% python3 -q
>>> import numpy as np
>>> np.set_printoptions(precision=1, suppress=True, linewidth=200)
>>> rd = lambda a: np.round(a, 1) + 0
>>> A = np.diag(5 * np.array([4, 0, -1])) + np.array([[0, 0, 2], [-1, -2, 2], [-2, 3, -3]])
>>> print(A)
[[20  0  2]
 [-1 -2  2]
 [-2  3 -8]]
>>> print(np.einsum("ii->", A))
10
>>> print(np.kron(np.eye(2, dtype=int), A))
[[20  0  2  0  0  0]
 [-1 -2  2  0  0  0]
 [-2  3 -8  0  0  0]
 [ 0  0  0 20  0  2]
 [ 0  0  0 -1 -2  2]
 [ 0  0  0 -2  3 -8]]
>>> print(rd(np.linalg.eigvals(A).sum().real))
10.0
>>> hat = np.triu(np.array([[3, -1, -3], [0, -3, 2], [3, 0, 0]]), 1) + np.eye(3)
>>> out = hat @ A @ np.linalg.inv(hat)
>>> print(np.trace(out), np.trace(A))
10.0 10
>>> print(rd(np.poly(out)))
[   1.  -10. -186. -186.]
>>> J = np.loadtxt("data.csv", delimiter=",")
>>> print(rd(J))
[[-1.9 -4.6 -1.8  4.2 -2.6 -2.6 -3.8 -4.9  1.6]
 [-0.5 -1.3 -0.5  1.2 -0.7 -0.7 -1.  -1.4  0.4]
 [-1.6 -1.3 -2.5  3.9 -1.7 -0.7  1.  -2.3  1.4]
 [-0.1 -0.3 -0.2  0.3 -0.2 -0.2 -0.2 -0.3  0.1]
 [-0.9 -1.4 -1.2  2.1 -1.1 -0.8 -0.5 -1.8  0.8]
 [ 0.2 -0.8  0.7 -0.7  0.1 -0.5 -1.7 -0.4 -0.2]]
>>> U, sig, Vh = np.linalg.svd(J)
>>> print(np.argmax(sig[:-1] / (sig[1:] + 1e-6)) + 1)
2
>>> out = U[:, :2] @ np.diag(sig[:2]) @ Vh[:2]
>>> print(np.linalg.matrix_rank(J, rtol=0.05))
2
>>> print(np.linalg.matrix_rank(out))
2
>>> print(rd(np.abs(J - out).max()))
0.0
>>> print(rd(np.linalg.norm(J - out, 2)), rd(sig[2]))
0.0 0.0
>>> def softmax(z):
...     e = np.exp(z - z.max(axis=-1, keepdims=True))
...     return e / e.sum(axis=-1, keepdims=True)
... 
>>> print(rd(softmax(J[0] + -1)))
[0.  0.  0.  0.9 0.  0.  0.  0.  0.1]
>>> S = J @ J.T / np.sqrt(9)
>>> print(rd(softmax(S)[0] @ J))
[-1.9 -4.6 -1.8  4.2 -2.6 -2.6 -3.8 -4.9  1.6]
>>> print(rd(softmax(S)))
[[1.  0.  0.  0.  0.  0. ]
 [1.  0.  0.  0.  0.  0. ]
 [0.9 0.  0.1 0.  0.  0. ]
 [0.5 0.1 0.2 0.1 0.1 0.1]
 [1.  0.  0.  0.  0.  0. ]
 [0.6 0.1 0.  0.  0.  0.2]]
>>> print(np.linalg.norm(J, axis=1).argmax())
0
>>> print(rd(np.linalg.norm(J[4], 1)), rd(np.linalg.norm(J[4], np.inf)))
10.6 2.1
>>> print(rd(np.linalg.norm(J, 1)), rd(np.linalg.norm(J, np.inf)))
12.4 28.0
>>> print(rd(np.linalg.norm(J) ** 2 / np.linalg.norm(J, 2) ** 2))
1.1
>>> print(rd(J[4] @ J[0]))
36.2
>>> print(rd(np.linalg.norm(J, 2)))
12.1
>>> print(rd(np.linalg.norm(J, "nuc")))
16.4
>>> out = J / np.linalg.norm(J, axis=1, keepdims=True)
>>> cov = out @ out.T
>>> print((np.abs(cov) > 0.9).astype(int))
[[1 1 0 1 1 0]
 [1 1 0 1 1 0]
 [0 0 1 0 1 0]
 [1 1 0 1 1 0]
 [1 1 1 1 1 0]
 [0 0 0 0 0 1]]
>>> print(rd(np.degrees(np.arccos(np.clip(cov[3, 0], -1, 1)))))
8.5
>>> print(rd(np.linalg.norm(out, axis=1)))
[1. 1. 1. 1. 1. 1.]
>>> print(np.argwhere(np.triu(np.abs(cov) > 0.95, 1)))
[[0 1]
 [0 3]
 [1 3]
 [3 4]]
>>> print(rd(cov[3]))
[1.  1.  0.8 1.  1.  0.2]
>>> feats = np.load("x.npy")
>>> print(feats)
[[ 0  2  2 -1 -2 -1 -1  1]
 [ 0  0  0  0  0  0  0  0]
 [ 0  2  2 -1 -2 -1 -1  1]
 [ 0  4  4 -2 -4 -2 -2  2]
 [ 0  4  4 -2 -4 -2 -2  2]
 [ 0  0  0  0  0  0  0  0]
 [ 0  0  0  0  0  0  0  0]
 [ 0  6  6 -3 -6 -3 -3  3]]
>>> print(np.abs(np.diag(np.linalg.qr(feats)[1])) > 1e-9)
[False  True False False False False False False]
>>> print(np.unique(feats.round(6), axis=0).shape)
(4, 8)
>>> print(np.linalg.lstsq(feats[:-1].T, feats[-1])[2])
1
>>> print(rd(np.trace(np.linalg.pinv(feats) @ feats)))
1.0
>>> f = np.array([-9, -1])
>>> print(np.array([np.convolve(row, f, "same") for row in feats]))
[[  0 -18 -20   7  19  11  10  -8]
 [  0   0   0   0   0   0   0   0]
 [  0 -18 -20   7  19  11  10  -8]
 [  0 -36 -40  14  38  22  20 -16]
 [  0 -36 -40  14  38  22  20 -16]
 [  0   0   0   0   0   0   0   0]
 [  0   0   0   0   0   0   0   0]
 [  0 -54 -60  21  57  33  30 -24]]
>>> print(np.convolve(feats[4], f))
[  0 -36 -40  14  38  22  20 -16  -2]
>>> U, sig, Vh = np.linalg.svd(feats)
>>> V = Vh[:(sig > 1e-8).sum()]
>>> rng = np.random.default_rng(51)
>>> x0 = feats[0] + 3 * feats[5] + rng.integers(2) * np.eye(8)[3]
>>> print(x0)
[ 0.  2.  2. -1. -2. -1. -1.  1.]
>>> print(rd(V.T @ V))
[[ 0.   0.   0.   0.   0.   0.   0.   0. ]
 [ 0.   0.2  0.2 -0.1 -0.2 -0.1 -0.1  0.1]
 [ 0.   0.2  0.2 -0.1 -0.2 -0.1 -0.1  0.1]
 [ 0.  -0.1 -0.1  0.1  0.1  0.1  0.1 -0.1]
 [ 0.  -0.2 -0.2  0.1  0.2  0.1  0.1 -0.1]
 [ 0.  -0.1 -0.1  0.1  0.1  0.1  0.1 -0.1]
 [ 0.  -0.1 -0.1  0.1  0.1  0.1  0.1 -0.1]
 [ 0.   0.1  0.1 -0.1 -0.1 -0.1 -0.1  0.1]]
>>> print(np.allclose(V.T @ V @ x0, x0))
True
>>> print(np.linalg.matrix_rank(np.vstack([feats, x0])))
1
>>> ang = np.radians(120)
>>> r_ = np.eye(8)
>>> r_[6, 6] = r_[4, 4] = np.cos(ang)
>>> r_[6, 4], r_[4, 6] = -np.sin(ang), np.sin(ang)
>>> print(rd(r_))
[[ 1.   0.   0.   0.   0.   0.   0.   0. ]
 [ 0.   1.   0.   0.   0.   0.   0.   0. ]
 [ 0.   0.   1.   0.   0.   0.   0.   0. ]
 [ 0.   0.   0.   1.   0.   0.   0.   0. ]
 [ 0.   0.   0.   0.  -0.5  0.   0.9  0. ]
 [ 0.   0.   0.   0.   0.   1.   0.   0. ]
 [ 0.   0.   0.   0.  -0.9  0.  -0.5  0. ]
 [ 0.   0.   0.   0.   0.   0.   0.   1. ]]
>>> out = feats @ r_.T
>>> print(rd(np.linalg.det(r_)), np.trace(r_))
1.0 5.0
>>> print(np.allclose(np.linalg.norm(feats, axis=1), np.linalg.norm(out, axis=1)))
True
>>> print(rd(out))
[[ 0.   2.   2.  -1.   0.1 -1.   2.2  1. ]
 [ 0.   0.   0.   0.   0.   0.   0.   0. ]
 [ 0.   2.   2.  -1.   0.1 -1.   2.2  1. ]
 [ 0.   4.   4.  -2.   0.3 -2.   4.5  2. ]
 [ 0.   4.   4.  -2.   0.3 -2.   4.5  2. ]
 [ 0.   0.   0.   0.   0.   0.   0.   0. ]
 [ 0.   0.   0.   0.   0.   0.   0.   0. ]
 [ 0.   6.   6.  -3.   0.4 -3.   6.7  3. ]]
>>> print(rd(np.linalg.svd(feats, compute_uv=False)), rd(np.linalg.svd(out, compute_uv=False)))
[17.4  0.   0.   0.   0.   0.   0.   0. ] [17.4  0.   0.   0.   0.   0.   0.   0. ]
>>> print(rd(np.abs(out - feats).max(axis=0)))
[0.  0.  0.  0.  6.4 0.  9.7 0. ]
>>> K = np.load("run4.npy")
>>> print(K)
[[-2.4  7.6  1.  -6.8 -4.2  0.   4.4 -2.1 -2.2]
 [-7.7  1.1  0.7  5.4 -3.8 -3.   5.9  4.5 11.2]
 [-6.9  5.1  5.9  5.4  5.5  0.7 -6.   4.5 -2.4]
 [-2.   3.5 -9.1  5.7 -1.8  1.6 -3.7  4.5 -2.9]
 [ 4.2  0.3  0.6 -1.   4.2 -4.5  6.1  9.6 -4.5]
 [-0.8 -8.6  4.5 -5.3 -8.6 -2.2 -6.5  5.2 -4.6]
 [11.1  7.6  4.4 -0.6  2.2 -4.2 -6.2  1.6  0.8]]
>>> x0 = np.array([5, 0, 1, 2, 3, 5, 5, 2, 4])
>>> print(rd(K @ np.ones(9)))
[ -4.7  14.3  11.8  -4.2  15.  -26.9  16.7]
>>> print((K @ x0).argmax())
4
>>> print(rd((K * x0).sum(axis=1)))
[-28.2  29.9 -28.4 -26.2  41.4 -87.4  19.7]
>>> print(rd(K @ (2 * x0)))
[ -56.4   59.8  -56.8  -52.4   82.8 -174.8   39.4]
>>> print(rd(np.linalg.norm(K, axis=0)))
[16.1 15.1 12.6 12.9 12.7  7.4 14.9 13.7 13.7]
>>> print(np.linalg.norm(K, axis=1).argmax())
1
>>> print(rd(np.linalg.norm(K, 1)), rd(np.linalg.norm(K, np.inf)))
38.8 46.3
>>> print(K[5] @ K[6])
-16.0
>>> print(rd(np.linalg.norm(K, "nuc")))
104.4
>>> U, sig, Vh = np.linalg.svd(K, full_matrices=False)
>>> print(rd(U.T @ U))
[[1. 0. 0. 0. 0. 0. 0.]
 [0. 1. 0. 0. 0. 0. 0.]
 [0. 0. 1. 0. 0. 0. 0.]
 [0. 0. 0. 1. 0. 0. 0.]
 [0. 0. 0. 0. 1. 0. 0.]
 [0. 0. 0. 0. 0. 1. 0.]
 [0. 0. 0. 0. 0. 0. 1.]]
>>> print(rd(sig))
[20.  18.  16.2 14.6 13.1 11.8 10.7]
>>> print(U.shape, sig.shape, Vh.shape)
(7, 7) (7,) (7, 9)
>>> E = np.array([[0, 1, 1], [1, 0, 1], [1, 1, 0]])
>>> print(E)
[[0 1 1]
 [1 0 1]
 [1 1 0]]
>>> print(np.all(np.linalg.eigvalsh(E) > 0))
False
>>> m1 = np.load("w.npy")
>>> print(rd(m1))
[[0.3 0.3 0.  0.3 0.  0.  0. ]
 [0.  0.5 0.  0.5 0.  0.  0. ]
 [0.  0.  1.  0.  0.  0.  0. ]
 [0.2 0.  0.  0.5 0.  0.2 0. ]
 [0.  0.  0.  0.  0.5 0.5 0. ]
 [0.  0.  0.  0.  0.  0.5 0.5]
 [0.  0.  0.3 0.  0.3 0.  0.3]]
>>> # a transition matrix
>>> print(m1 @ np.ones(7))
[1. 1. 1. 1. 1. 1. 1.]
>>> print(rd(np.linalg.matrix_power(m1, 100)))
[[0. 0. 1. 0. 0. 0. 0.]
 [0. 0. 1. 0. 0. 0. 0.]
 [0. 0. 1. 0. 0. 0. 0.]
 [0. 0. 1. 0. 0. 0. 0.]
 [0. 0. 1. 0. 0. 0. 0.]
 [0. 0. 1. 0. 0. 0. 0.]
 [0. 0. 1. 0. 0. 0. 0.]]
>>> print(rd(np.sort(np.abs(np.linalg.eigvals(m1)))[::-1]))
[1.  0.9 0.9 0.4 0.4 0.3 0.3]
>>> p = np.eye(7)[5]
>>> for _ in range(4):
...     p = p @ m1
...     print(p.round(1))
... 
[0.  0.  0.  0.  0.  0.5 0.5]
[0.  0.  0.2 0.  0.2 0.2 0.4]
[0.  0.  0.3 0.  0.2 0.2 0.3]
[0.  0.  0.4 0.  0.2 0.2 0.2]
>>> cov = m1.T @ m1
>>> print(np.allclose(cov, cov.T))
True
>>> print((m1 @ m1.T).shape)
(7, 7)
>>> print(np.linalg.matrix_rank(cov))
7
>>> print(rd(cov))
[[0.2 0.1 0.  0.2 0.  0.1 0. ]
 [0.1 0.4 0.  0.4 0.  0.  0. ]
 [0.  0.  1.1 0.  0.1 0.  0.1]
 [0.2 0.4 0.  0.6 0.  0.1 0. ]
 [0.  0.  0.1 0.  0.4 0.2 0.1]
 [0.1 0.  0.  0.1 0.2 0.6 0.2]
 [0.  0.  0.1 0.  0.1 0.2 0.4]]
>>> X = np.load("sample9.npy")
>>> print(X)
[[ 20.  -8.  20.   8.  -8.]
 [ -8.   8. -10.  -4.   4.]
 [ 20. -10.  29.  10. -10.]
 [  8.  -4.  10.   8.  -4.]
 [ -8.   4. -10.  -4.   8.]]
>>> # symmetric, so the eigenvalues are real
>>> print(np.allclose(X @ X.T, X.T @ X))
True
>>> print(X @ X)
[[ 992. -488. 1220.  488. -488.]
 [-488.  260. -610. -244.  244.]
 [1220. -610. 1541.  610. -610.]
 [ 488. -244.  610.  260. -244.]
 [-488.  244. -610. -244.  260.]]
>>> x0 = np.array([1, 2, 3, 1, 2])
>>> h = np.maximum(X @ x0, 0)
>>> print(np.maximum(X @ x0, 0) - np.maximum(-X @ x0, 0))
[ 56. -18.  77.  30. -18.]
>>> print(rd(np.tanh(X @ x0)))
[ 1. -1.  1.  1. -1.]
>>> print(np.maximum(X @ (3 * x0), 0))
[168.   0. 231.  90.   0.]
>>> U, sig, Vh = np.linalg.svd(X)
>>> print(rd(sig))
[57.  4.  4.  4.  4.]
>>> print(np.argmax(sig[:-1] / (sig[1:] + 1e-6)) + 1)
1
>>> out = U[:, :1] @ np.diag(sig[:1]) @ Vh[:1]
>>> print(rd(out))
[[ 17.2  -8.6  21.5   8.6  -8.6]
 [ -8.6   4.3 -10.8  -4.3   4.3]
 [ 21.5 -10.8  26.9  10.8 -10.8]
 [  8.6  -4.3  10.8   4.3  -4.3]
 [ -8.6   4.3 -10.8  -4.3   4.3]]
>>> print(np.linalg.matrix_rank(out))
1
>>> O = X.astype(float).copy()
>>> for j in range(5):
...     O[:, j] -= O[:, :j] @ (O[:, :j].T @ O[:, j])
...     O[:, j] /= np.linalg.norm(O[:, j])
... 
>>> print(rd(O.T @ X))
[[ 31.5 -15.5  38.7  15.5 -15.5]
 [  0.    4.5  -2.2  -0.9   0.9]
 [  0.    0.    6.    1.3  -1.3]
 [  0.    0.    0.    4.2  -0.3]
 [  0.    0.    0.    0.    4.2]]
>>> print(rd(O.T @ O))
[[1. 0. 0. 0. 0.]
 [0. 1. 0. 0. 0.]
 [0. 0. 1. 0. 0.]
 [0. 0. 0. 1. 0.]
 [0. 0. 0. 0. 1.]]
>>> print(rd(O))
[[ 0.6  0.4 -0.6 -0.2  0.1]
 [-0.3  0.9  0.3  0.1 -0.1]
 [ 0.6  0.   0.7 -0.2  0.2]
 [ 0.3  0.   0.   1.   0.1]
 [-0.3  0.   0.   0.   1. ]]
>>> data = np.array([[21, 1, -1, 1, -2],
...     [3, 40, -1, -2, -2],
...     [3, 3, 40, 1, -1],
...     [1, -2, 3, 41, -2],
...     [3, 3, 2, 0, 17]])
>>> ang = np.radians(180)
>>> r_ = np.eye(5)
>>> r_[3, 3] = r_[1, 1] = np.cos(ang)
>>> r_[3, 1], r_[1, 3] = -np.sin(ang), np.sin(ang)
>>> print(rd(r_))
[[ 1.  0.  0.  0.  0.]
 [ 0. -1.  0.  0.  0.]
 [ 0.  0.  1.  0.  0.]
 [ 0.  0.  0. -1.  0.]
 [ 0.  0.  0.  0.  1.]]
>>> out = data @ r_.T
>>> print(rd(out))
[[ 21.  -1.  -1.  -1.  -2.]
 [  3. -40.  -1.   2.  -2.]
 [  3.  -3.  40.  -1.  -1.]
 [  1.   2.   3. -41.  -2.]
 [  3.  -3.   2.   0.  17.]]
>>> print(rd(np.linalg.det(r_)), np.trace(r_))
1.0 1.0
